$ python -q
>>> import numpy as np
>>> import numpy.linalg as la
>>> np.set_printoptions(precision=1, suppress=True, linewidth=200)
>>> def tidy(a):
...     return np.round(a, 1) + 0
... 
>>> arr = np.abs(np.array([[4, 1, 4, 5], [2, 5, 0, 0], [3, 1, 5, 0], [5, 3, 2, 1]])) + np.eye(4)
>>> arr = arr / arr.sum(axis=1, keepdims=True)
>>> tidy(arr)
array([[0.3, 0.1, 0.3, 0.3],
       [0.2, 0.8, 0. , 0. ],
       [0.3, 0.1, 0.6, 0. ],
       [0.4, 0.2, 0.2, 0.2]])
>>> tidy(la.matrix_power(arr, 2))
array([[0.3, 0.2, 0.3, 0.2],
       [0.3, 0.6, 0.1, 0.1],
       [0.3, 0.2, 0.4, 0.1],
       [0.3, 0.3, 0.2, 0.2]])
>>> p = np.eye(4)[3]
>>> for _ in range(6):
...     p = p @ arr
...     print(p.round(1))
... 
[0.4 0.2 0.2 0.2]
[0.3 0.3 0.2 0.2]
[0.3 0.3 0.3 0.1]
[0.3 0.3 0.3 0.1]
[0.3 0.3 0.3 0.1]
[0.3 0.3 0.3 0.1]
>>> rng = np.random.default_rng(60)
>>> z = rng.permutation(4)
>>> z
array([0, 3, 2, 1])
>>> Y = arr[z][:, z]
>>> print(tidy(np.trace(Y)))
1.8
>>> vec = np.array([2, -2, 0, -1])
>>> target = arr @ vec
>>> b, lr = np.zeros(4), 1 / la.norm(arr, 2) ** 2
>>> for i in range(30):
...     b -= lr * arr.T @ (arr @ b - target)
...     if i % 5 == 0: print(i, round(la.norm(arr @ b - target), 1))
... 
0 0.7
5 0.3
10 0.2
15 0.2
20 0.2
25 0.2
>>> tidy(la.cond(arr))
np.float64(10.4)
>>> K = np.load("out3.npy")
>>> print(K)
[[-11  -1  -2  -4]
 [ 11   3   6   1]
 [  8   2   4   1]
 [ -1   3   6  -5]]
>>> tidy(la.norm(K, 2) / la.norm(K))
np.float64(0.9)
>>> np.allclose(K, K.T)
False
>>> np.allclose(K @ K.T, K.T @ K)
False
>>> np.trace(K)
np.int64(-9)
>>> la.matrix_power(K, 4)
array([[16409,  -605, -1210,  9112],
       [-9341,   451,   902, -5347],
       [-7436,   342,   684, -4231],
       [12415,  -293,  -586,  6647]])
>>> (K + K.T) / 2
array([[-11. ,   5. ,   3. ,  -2.5],
       [  5. ,   3. ,   4. ,   2. ],
       [  3. ,   4. ,   4. ,   3.5],
       [ -2.5,   2. ,   3.5,  -5. ]])
>>> tidy(np.sort(np.abs(la.eigvals(K))))
array([ 0. ,  0. ,  3.5, 12.5])
>>> K @ K
array([[ 98,  -8, -16,  61],
       [-41,  13,  26, -40],
       [-35,   9,  18, -31],
       [ 97,   7,  14,  38]])
>>> tidy(K @ la.pinv(K) @ K)
array([[-11.,  -1.,  -2.,  -4.],
       [ 11.,   3.,   6.,   1.],
       [  8.,   2.,   4.,   1.],
       [ -1.,   3.,   6.,  -5.]])
>>> np.allclose(K[:-1].T @ la.lstsq(K[:-1].T, K[-1])[0], K[-1])
True
>>> la.lstsq(K[:-1].T, K[-1])[2]
np.int32(2)
>>> mat = np.load("w.npy")
>>> mat
array([[ -7,   4,  -1,  -9],
       [ -4,   1,   9,  -1],
       [-19,   7,  26, -12]])
>>> Y = mat / la.norm(mat, axis=1)
Traceback (most recent call last):
  File "<python-input-35>", line 1, in <module>
    Y = mat / la.norm(mat, axis=1)
        ~~~~^~~~~~~~~~~~~~~~~~~~~~
ValueError: operands could not be broadcast together with shapes (3,4) (3,) 
>>> Y = mat / la.norm(mat, axis=1, keepdims=True)
>>> G = Y @ Y.T
>>> print((G - 2 * np.eye(3)).round(6).argmax(axis=1))
[2 2 1]
>>> np.argwhere(np.triu(np.abs(G) > 0.95, 1))
array([], shape=(0, 2), dtype=int64)
>>> tidy(np.degrees(np.arccos(np.clip(G[1, 0], -1, 1))))
np.float64(74.6)
>>> (np.abs(G) > 0.9).astype(int)
array([[1, 0, 0],
       [0, 1, 1],
       [0, 1, 1]])
>>> tidy(G)
array([[1. , 0.3, 0.6],
       [0.3, 1. , 0.9],
       [0.6, 0.9, 1. ]])
>>> U, sv, Vt = la.svd(mat)
>>> np.argmax(sv[:-1] / (sv[1:] + 1e-6)) + 1
np.int64(2)
>>> Y = U[:, :2] @ np.diag(sv[:2]) @ Vt[:2]
>>> print(tidy(la.norm(mat - Y) / la.norm(mat)))
0.0
>>> la.matrix_rank(mat, rtol=0.05)
np.int64(2)
